% python3 -q
>>> import numpy as np
>>> from numpy import linalg as LA
>>> np.set_printoptions(precision=3, suppress=True, linewidth=120, sign=" ")
>>> J = np.load("w.npy")
>>> J
array([[ 7,  4,  0,  0],
       [ 7,  0,  0,  0],
       [ 0,  0,  7,  4],
       [ 0,  0,  7,  0]])
>>> # 2 groups of indices that never mix
>>> np.trace(J)
np.int64(14)
>>> print((J - J.T) / 2)
[[ 0.  -1.5  0.   0. ]
 [ 1.5  0.   0.   0. ]
 [ 0.   0.   0.  -1.5]
 [ 0.   0.   1.5  0. ]]
>>> assert J == J.T
Traceback (most recent call last):
  File "<python-input-8>", line 1, in <module>
    assert J == J.T
           ^^^^^^^^
ValueError: The truth value of an array with more than one element is ambiguous. Use a.any() or a.all()
>>> (J + J.T) / 2
array([[ 7. ,  5.5,  0. ,  0. ],
       [ 5.5,  0. ,  0. ,  0. ],
       [ 0. ,  0. ,  7. ,  5.5],
       [ 0. ,  0. ,  5.5,  0. ]])
>>> round(LA.det(J), 3)
np.float64(784.0)
>>> round(float(LA.norm(J[3] - J[2])), 3)
4.0
>>> LA.norm(J, axis=1).argmax()
np.int64(0)
>>> round(float(LA.norm(J, "nuc")), 3)
26.077
>>> round(float(LA.norm(J) ** 2 / LA.norm(J, 2) ** 2), 3)
2.138
>>> P = np.triu(np.array([[2, 1, 1, 2], [-1, 2, -1, 1], [1, 0, -2, 0], [-1, 1, -2, -1]]), 1) + np.eye(4)
>>> A2 = P @ J @ LA.inv(P)
>>> np.poly(A2)
array([  1., -14.,  -7., 392., 784.])
>>> A2
array([[ 14., -10.,  -3., -14.],
       [  7.,  -7., -14., -11.],
       [  0.,   0.,   7.,   4.],
       [  0.,   0.,   7.,   0.]])
>>> print(LA.matrix_rank(A2))
4
>>> rng = np.random.default_rng(38)
>>> idx = rng.permutation(4)
>>> idx
array([ 3,  0,  1,  2])
>>> A2 = J[idx][:, idx]
>>> print(np.allclose(A2, J))
False
>>> print(np.diag(A2))
[ 0  7  0  7]
>>> np.trace(A2)
np.int64(14)
>>> np.sort(np.abs(LA.eigvals(A2)))
array([ 2.844,  2.844,  9.844,  9.844])
>>> M = np.load("x.npy")
>>> M
array([[-1.,  1.,  1.,  1.],
       [ 1., -1.,  1.,  1.],
       [ 1.,  1., -1.,  1.],
       [ 1.,  1.,  1., -1.]])
>>> [round(float(LA.det(M[:i, :i])), 2) + 0 for i in range(1, 5)]
[-1.0, 0.0, 4.0, -16.0]
>>> np.round(LA.eigvalsh(M).min(), 3)
np.float64(-2.0)
>>> np.all(LA.eigvalsh(M) > 0)
np.False_
>>> idx = rng.permutation(4)
>>> idx
array([ 1,  0,  2,  3])
>>> A2 = M[idx][:, idx]
>>> np.sort(np.abs(LA.eigvals(A2)))
array([ 2.,  2.,  2.,  2.])
>>> np.round(LA.det(A2), 3), round(LA.det(M[idx]), 3)
(np.float64(-16.0), np.float64(16.0))
>>> Q, Rm = LA.qr(M)
>>> np.trace(Q @ Q.T)
np.float64(4.0)
>>> Rm.round(3) + 0
array([[ 2.,  0.,  0.,  0.],
       [ 0.,  2.,  0.,  0.],
       [ 0.,  0., -2.,  0.],
       [ 0.,  0.,  0., -2.]])
>>> abs(Rm[0, 0]), round(float(LA.norm(M[:, 0])), 3)
(np.float64(2.0), 2.0)
>>> Q.shape, Rm.shape
((4, 4), (4, 4))
>>> np.abs(np.diag(Rm))
array([ 2.,  2.,  2.,  2.])
>>> np.trace(M)
np.float64(-4.0)
>>> np.round(np.abs(LA.eigvals(M)).max(), 3)
np.float64(2.0)
>>> print(np.sort(np.abs(LA.eigvals(M))))
[ 2.  2.  2.  2.]
>>> (M + M.T) / 2
array([[-1.,  1.,  1.,  1.],
       [ 1., -1.,  1.,  1.],
       [ 1.,  1., -1.,  1.],
       [ 1.,  1.,  1., -1.]])
>>> round(float(LA.det(M)), 3)
-16.0
>>> M @ M
array([[ 4.,  0.,  0.,  0.],
       [ 0.,  4.,  0.,  0.],
       [ 0.,  0.,  4.,  0.],
       [ 0.,  0.,  0.,  4.]])
>>> P = np.triu(np.array([[0, 1, 3, 1], [0, 2, 1, -2], [2, -1, -1, -2], [3, 1, 3, 0]]), 1) + np.eye(4)
>>> A2 = P @ M @ LA.inv(P)
>>> np.trace(A2), np.trace(M)
(np.float64(-4.0), np.float64(-4.0))
>>> A2
array([[  4.,   0., -12., -24.],
       [  0.,  -2.,   0.,   0.],
       [ -1.,   0.,   0.,   4.],
       [  1.,   0.,  -2.,  -6.]])
>>> LA.matrix_rank(A2)
np.int64(4)
>>> np.round(np.poly(A2), 3) + 0
array([  1.,   4.,   0., -16., -16.])
>>> data = np.loadtxt("mat.csv", delimiter=",")
>>> data
array([[ 4.983, -4.991, -2.002],
       [ 5.006, -5.03 , -1.978],
       [ 4.981, -5.021, -2.   ],
       [ 5.026, -4.994, -2.019],
       [-1.017, -1.964, -4.015],
       [-1.017, -1.96 , -3.962],
       [-1.009, -2.031, -3.981],
       [-0.96 , -1.982, -4.056],
       [ 1.024, -3.994,  4.005],
       [ 0.961, -3.978,  4.006],
       [ 1.023, -3.984,  4.001],
       [ 1.038, -4.035,  4.032]])
>>> A2 = np.c_[data[:, :2] @ np.array([[2, -2], [-3, -3]]), np.array([4, 5, -4, -3, 2, 0, -5, 4, 3, -5, -3, 0])]
>>> A2
array([[24.939,  5.007,  4.   ],
       [25.102,  5.078,  5.   ],
       [25.025,  5.101, -4.   ],
       [25.034,  4.93 , -3.   ],
       [ 3.858,  7.926,  2.   ],
       [ 3.846,  7.914,  0.   ],
       [ 4.075,  8.111, -5.   ],
       [ 4.026,  7.866,  4.   ],
       [14.03 ,  9.934,  3.   ],
       [13.856, 10.012, -5.   ],
       [13.998,  9.906, -3.   ],
       [14.181, 10.029,  0.   ]])
>>> LA.matrix_rank(np.c_[data, A2])
np.int64(4)
>>> np.round(LA.lstsq(data, A2[:, 0])[0], 3) + 0
array([ 2., -3.,  0.])
>>> m1 = np.array([[1.3, 0.5, -1.0],
...     [0.3, -1.7, 1.4],
...     [-2.3, 0.9, 0.4],
...     [2.9, 1.1, -0.7],
...     [0.0, -0.1, 1.4],
...     [-1.0, -1.4, -1.0],
...     [-0.3, -0.7, -0.8],
...     [0.5, 0.5, 1.0],
...     [0.9, 0.7, -0.7],
...     [-0.4, -0.7, 0.1],
...     [2.1, 1.1, -1.2],
...     [0.7, 0.8, -0.1],
...     [-4.0, 4.5, 4.0],
...     [-0.5, -0.9, 0.0]])
>>> A2 = m1 + rng.integers(-2, 3, (14, 2)) @ rng.integers(-2, 3, (2, 3))
>>> print(A2)
[[ 3.3 -1.5 -4. ]
 [ 2.3 -1.7 -2.6]
 [-2.3 -3.1  2.4]
 [ 1.9  7.1 -1.7]
 [-2.   3.9  3.4]
 [-2.   0.6  0. ]
 [-1.3  1.3  0.2]
 [ 2.5 -7.5  1. ]
 [-1.1  0.7  3.3]
 [-0.4  1.3 -0.9]
 [ 3.1  1.1 -3.2]
 [ 2.7 -5.2 -1.1]
 [-2.   0.5  2. ]
 [ 0.5 -4.9  0. ]]
>>> A2 - m1
array([[ 2., -2., -3.],
       [ 2.,  0., -4.],
       [ 0., -4.,  2.],
       [-1.,  6., -1.],
       [-2.,  4.,  2.],
       [-1.,  2.,  1.],
       [-1.,  2.,  1.],
       [ 2., -8.,  0.],
       [-2.,  0.,  4.],
       [ 0.,  2., -1.],
       [ 1.,  0., -2.],
       [ 2., -6., -1.],
       [ 2., -4., -2.],
       [ 1., -4.,  0.]])
>>> np.round(LA.svd(A2 - m1, compute_uv=False), 3) + 0
array([ 15.453,   8.497,   0.   ])
>>> A = np.loadtxt("run19.csv", delimiter=",")
>>> A
array([[-3., -3., -3.],
       [-3., -6., -6.],
       [-3., -6., -9.]])
>>> P = data @ LA.solve(data.T @ data, data.T)
>>> np.diag(P)
array([ 0.249,  0.25 ,  0.248,  0.253,  0.251,  0.247,  0.254,  0.248,  0.249,  0.251,  0.248,  0.253])
>>> vals, evecs = LA.eig(A)
>>> np.sort(LA.eigvals(A.T))
array([-15.147,  -1.929,  -0.924])
>>> round(np.prod(vals), 3)
np.float64(-27.0)
>>> print(vals)
[-15.147  -1.929  -0.924]
>>> np.allclose(A, A.T)
True
>>> LA.matrix_power(A, 2)
array([[  27.,   45.,   54.],
       [  45.,   81.,   99.],
       [  54.,   99.,  126.]])
>>> np.round(np.abs(LA.eigvals(A)).max(), 3)
np.float64(15.147)
>>> (A + A.T) / 2
array([[-3., -3., -3.],
       [-3., -6., -6.],
       [-3., -6., -9.]])
>>> idx = rng.permutation(3)
>>> idx
array([ 0,  1,  2])
>>> A2 = A[idx][:, idx]
>>> np.sort(np.abs(LA.eigvals(A2)))
array([  0.924,   1.929,  15.147])
>>> np.allclose(A2, A)
True
>>> print(A2)
[[-3. -3. -3.]
 [-3. -6. -6.]
 [-3. -6. -9.]]
>>> round(float(LA.det(A2)), 3), round(LA.det(A[idx]), 3)
(-27.0, np.float64(-27.0))
>>> np.trace(A2)
np.float64(-18.0)
>>> X = np.array([[0, 0, -5], [-5, 0, 0], [0, 4, 0]])
>>> idx = rng.permutation(3)
>>> idx
array([ 2,  0,  1])
>>> A2 = X[idx][:, idx]
>>> print(np.sort(np.abs(LA.eigvals(A2))))
[ 4.642  4.642  4.642]
>>> np.allclose(A2, X)
False
>>> f = np.array([-1, 3, 2, 2])
>>> mat = np.array([np.roll(f, i) for i in range(4)])
>>> mat
array([[-1,  3,  2,  2],
       [ 2, -1,  3,  2],
       [ 2,  2, -1,  3],
       [ 3,  2,  2, -1]])
>>> idx = rng.permutation(4)
>>> idx
array([ 2,  0,  1,  3])
>>> A2 = mat[idx][:, idx]
>>> np.allclose(A2, mat)
False
>>> print(np.trace(A2))
-4
>>> np.diag(A2)
array([-1, -1, -1, -1])
>>> np.sort(np.abs(LA.eigvals(A2)))
array([ 3.162,  3.162,  4.   ,  6.   ])
>>> f = np.array([1, 0])
>>> print(np.array([np.convolve(row, f, "same") for row in mat]))
[[-1  3  2  2]
 [ 2 -1  3  2]
 [ 2  2 -1  3]
 [ 3  2  2 -1]]
>>> np.polyval(f, mat[3])
array([ 3,  2,  2, -1])
>>> print(np.convolve(mat[3], f))
[ 3  2  2 -1  0]
>>> x = np.array([1, -2, 1, -2])
>>> rhs = mat @ x
>>> rhs
array([-9,  3, -9,  3])
>>> LA.solve(mat, -2 * rhs)
array([-2.,  4., -2.,  4.])
>>> Q, Rm = LA.qr(mat)
>>> np.round(Q.T @ Q, 3) + 0
array([[ 1.,  0.,  0.,  0.],
       [ 0.,  1.,  0.,  0.],
       [ 0.,  0.,  1.,  0.],
       [ 0.,  0.,  0.,  1.]])
>>> Q.shape, Rm.shape
((4, 4), (4, 4))
>>> print(Q @ Rm)
[[-1.  3.  2.  2.]
 [ 2. -1.  3.  2.]
 [ 2.  2. -1.  3.]
 [ 3.  2.  2. -1.]]
>>> round(float(abs(Rm[0, 0])), 3), np.round(LA.norm(mat[:, 0]), 3)
(4.243, np.float64(4.243))
>>> A2 = mat / LA.norm(mat, axis=1, keepdims=True)
>>> gram = A2 @ A2.T
>>> LA.norm(A2, axis=1)
array([ 1.,  1.,  1.,  1.])
>>> np.argwhere(np.triu(np.abs(gram) > 0.95, 1))
array([], shape=(0, 2), dtype=int64)
>>> gram[2]
array([ 0.444,  0.278,  1.   ,  0.278])
>>> np.round(np.degrees(np.arccos(np.clip(gram[2, 1], -1, 1))), 3)
np.float64(73.872)
